$ python -q
>>> import numpy as np
>>> import numpy.linalg as la
>>> np.set_printoptions(precision=3, suppress=True, linewidth=100, legacy="1.25")
>>> E = np.load("test2.npy")
>>> E
array([[0, 3, 3, 3, 2],
       [0, 0, 4, 5, 5],
       [0, 0, 0, 4, 5],
       [0, 0, 0, 0, 5],
       [0, 0, 0, 0, 0]])
>>> np.argsort(-la.norm(E, axis=0).round(6), kind="stable")[:3]
array([4, 3, 2])
>>> round(la.norm(E, 2) / la.norm(E), 3)
0.902
>>> np.prod(np.diag(E)), round(float(la.det(E)), 3)
(0, 0.0)
>>> E @ E
array([[ 0,  0, 12, 27, 45],
       [ 0,  0,  0, 16, 45],
       [ 0,  0,  0,  0, 20],
       [ 0,  0,  0,  0,  0],
       [ 0,  0,  0,  0,  0]])
>>> np.sort(la.eigvals(E))
array([0., 0., 0., 0., 0.])
>>> np.unique(E.round(6), axis=0).shape
(5, 5)
>>> round(np.trace(la.pinv(E) @ E), 3)
4.0
>>> la.lstsq(E[:-1].T, E[-1])[2]
4
>>> mat = np.loadtxt("run13.csv", delimiter=",")
>>> print(mat)
[[-0.992 -0.973 -1.     0.998 -1.    -0.894  1.    -1.     0.388 -1.   ]
 [ 0.827  0.793  0.999 -0.963  0.786  0.993 -1.     0.975 -0.572  0.998]
 [-0.946 -0.96  -0.851  0.929 -0.939  0.01   0.998 -0.371  0.07   0.217]
 [ 0.254  0.168  0.934 -0.572  0.291  0.856 -0.986  0.77  -0.273  0.93 ]
 [ 0.74   0.753 -0.282 -0.508  0.91  -0.854 -0.726  0.03   0.226 -0.821]
 [ 0.919  0.749  0.955 -0.879  1.    -0.947 -1.     0.997  0.31   0.696]
 [-0.953 -0.943 -0.982  0.958 -0.992 -0.217  1.    -0.938  0.119 -0.762]
 [-0.282  0.03   0.446 -0.09  -0.979  0.963  0.508 -0.757 -0.388  0.604]
 [-0.967 -0.996 -1.     0.999  0.999 -1.     1.     0.641  0.947 -1.   ]
 [ 0.551  0.623 -0.989  0.319  0.881 -0.997  0.982 -0.837  0.572 -0.998]
 [-0.537 -0.778 -0.454  0.629  0.885 -0.894  0.397  0.824  0.319  0.1  ]
 [-0.1    0.03   0.937 -0.47  -0.89   0.986 -0.909  0.178 -0.478  0.96 ]
 [-0.53  -0.31   0.478  0.119 -0.987  0.975  0.675 -0.706 -0.414  0.77 ]
 [ 0.971  0.983  0.744 -0.949  0.948 -0.3   -0.998 -0.02  -0.02  -0.696]
 [-0.885 -0.977 -0.611  0.907  0.972 -0.975  0.726  0.977  0.478  0.578]
 [-0.08   0.197  0.859 -0.43  -0.964  0.987 -0.629 -0.454 -0.485  0.89 ]
 [ 0.946  0.97   0.998 -0.982  0.282  0.993 -1.     0.611 -0.585  0.968]
 [ 0.485  0.843 -0.544 -0.438 -0.985  0.837  0.905 -0.987 -0.273 -0.867]
 [ 0.701  0.53  -0.291 -0.354  0.995 -0.98  -0.901  0.789  0.422 -0.77 ]
 [-0.834 -0.848 -0.999  0.959 -0.446 -0.994  1.    -0.909  0.578 -0.994]
 [ 0.67   0.691  0.96  -0.818  0.438  0.887 -0.997  0.67  -0.319  0.89 ]
 [ 0.178 -0.565 -1.     0.927  1.    -1.     0.997  0.8    0.94  -1.   ]
 [ 0.954  0.967  0.995 -0.977  0.824  0.954 -1.     0.757 -0.438  0.919]
 [ 0.653  0.31   0.611 -0.493  0.998 -0.935 -0.994  0.967  0.319  0.217]
 [-0.515 -0.711  0.989 -0.264 -0.226  0.983 -0.993  0.96  -0.446  0.998]
 [ 0.414  0.565 -0.881  0.04   0.197 -0.867  0.885 -0.8    0.254 -0.961]
 [ 0.927  0.949  0.834 -0.912  0.885  0.159 -0.997  0.254 -0.1   -0.159]
 [-0.598 -0.327 -0.03   0.31  -0.994  0.962  0.943 -0.883 -0.371  0.446]
 [ 0.778  0.774  0.894 -0.811  0.856  0.397 -0.996  0.691 -0.129  0.592]
 [ 0.264  0.544 -0.905  0.129 -0.635 -0.647  0.969 -0.932  0.149 -0.963]
 [ 0.585  0.831  0.974 -0.869 -0.979  0.998 -0.978 -0.658 -0.647  0.93 ]
 [-0.851 -0.793 -0.843  0.814 -0.989  0.578  0.998 -0.887 -0.09  -0.291]
 [ 0.462  0.635  0.397 -0.515 -0.523  0.664 -0.551 -0.515 -0.188 -0.04 ]
 [ 0.572  0.915  0.925 -0.867 -0.999  1.    -0.629 -0.982 -0.735  0.753]
 [-0.961 -0.978 -0.716  0.937 -0.901  0.139  0.996  0.149  0.05   0.664]
 [ 0.915  0.935  0.611 -0.867  0.927 -0.414 -0.99   0.188  0.03  -0.551]
 [ 0.592  0.43   0.782 -0.592  0.954 -0.345 -0.989  0.869  0.05   0.551]
 [ 0.09   0.05   0.939 -0.515 -0.245  0.934 -0.975  0.675 -0.345  0.951]
 [-0.862 -0.845 -0.611  0.786 -0.977  0.696  0.992 -0.67  -0.129  0.327]
 [ 0.726  0.963  0.414 -0.837 -0.999  0.997  0.523 -0.997 -0.623 -0.537]
 [ 0.159  0.446 -0.995  0.578 -0.31  -0.982  0.999 -0.975  0.454 -0.998]
 [ 0.06   0.149 -0.551  0.11  -0.139 -0.414  0.675 -0.485  0.09  -0.641]
 [-0.905 -0.976 -0.999  0.985  0.983 -1.     1.     0.572  0.804 -0.988]]
>>> U, sv, VT = la.svd(mat, full_matrices=False)
>>> print(np.cumsum(sv ** 2) / np.sum(sv ** 2))
[0.537 0.802 0.947 0.971 0.985 0.992 0.997 0.999 1.    1.   ]
>>> print((sv > 1e-8).sum())
10
>>> np.abs(U[:, 0]).round(6).argmax()
0
